>>> import numpy as np
>>> from numpy import linalg as LA
>>> np.set_printoptions(precision=3, suppress=True, linewidth=200)
>>> rd = lambda a: np.round(a, 3) + 0
>>> M = np.load("w.npy")
>>> M
array([[-7.,  1.,  4., -3.],
       [ 4.,  3., -4.,  2.],
       [-6.,  1.,  3., -3.],
       [ 2., -1., -2.,  0.]])
>>> M2 = np.array([[3, -2, -3], [0, -2, 0]])
>>> W2 = np.kron(M2, M)
>>> LA.matrix_rank(W2)
np.int64(8)
>>> rd(np.sort(np.abs(LA.eigvals(M))))
array([1., 1., 2., 3.])
>>> rd(LA.matrix_power(M, 2))
array([[ 23.,   3., -14.,  11.],
       [ 12.,   7., -12.,   6.],
       [ 22.,   3., -13.,  11.],
       [ -6.,  -3.,   6.,  -2.]])
>>> np.allclose(M, M.T)
False
>>> rd(LA.det(M))
np.float64(6.0)
>>> M @ M
array([[ 23.,   3., -14.,  11.],
       [ 12.,   7., -12.,   6.],
       [ 22.,   3., -13.,  11.],
       [ -6.,  -3.,   6.,  -2.]])
>>> u = np.array([0, 3, 2, 3])
>>> M2 = M + np.outer(u, np.eye(4)[1])
>>> LA.matrix_rank(LA.inv(M2) - LA.inv(M), tol=1e-8)
np.int64(1)
>>> rd(LA.det(M2) / LA.det(M)), rd(1 + LA.solve(M, u)[1])
(np.float64(2.0), np.float64(2.0))
>>> LA.matrix_rank(M2 - M)
np.int64(1)
>>> M2 = M[0, 0] * M[1:] - np.outer(M[1:, 0], M[0])
>>> M2
array([[  0., -25.,  12.,  -2.],
       [  0.,  -1.,   3.,   3.],
       [  0.,   5.,   6.,   6.]])
>>> rd(M[:, 0] / M[0, 0])
array([ 1.   , -0.571,  0.857, -0.286])
>>> arr = np.load("m.npy")
>>> arr
array([[  1. ,   1. ,  -0.8,  -0.2,  -0.9,  -0.6,  -0.7, -11. ,   0.2],
       [  0. ,   0.5,   0.7,  -0.2,   0.5,  -0.4,   0.8,  -7. ,  -0.1],
       [  0.4,   1.3,   1.3,   1.1,   0.7,  -0.5,   0.2,  -3. ,   2.3],
       [ -0.1,  -0.1,  -1.4,  -1. ,  -0.3,   1.6,  -0.9,   0. ,   0.6],
       [  0.4,  -1. ,   1.3,   0.1,   0.4,   0.2,   2.2,  -6. ,   0.2]])
>>> def softmax(z):
...     e = np.exp(z - z.max(axis=-1, keepdims=True))
...     return e / e.sum(axis=-1, keepdims=True)
... 
>>> rd(softmax(arr[0]))
array([0.29 , 0.29 , 0.048, 0.087, 0.043, 0.059, 0.053, 0.   , 0.13 ])
>>> att = arr @ arr.T / np.sqrt(9)
>>> rd(softmax(att + np.triu(np.full(att.shape, -np.inf), 1)))
array([[1.   , 0.   , 0.   , 0.   , 0.   ],
       [1.   , 0.   , 0.   , 0.   , 0.   ],
       [0.962, 0.028, 0.01 , 0.   , 0.   ],
       [0.124, 0.038, 0.032, 0.807, 0.   ],
       [0.995, 0.002, 0.   , 0.   , 0.002]])
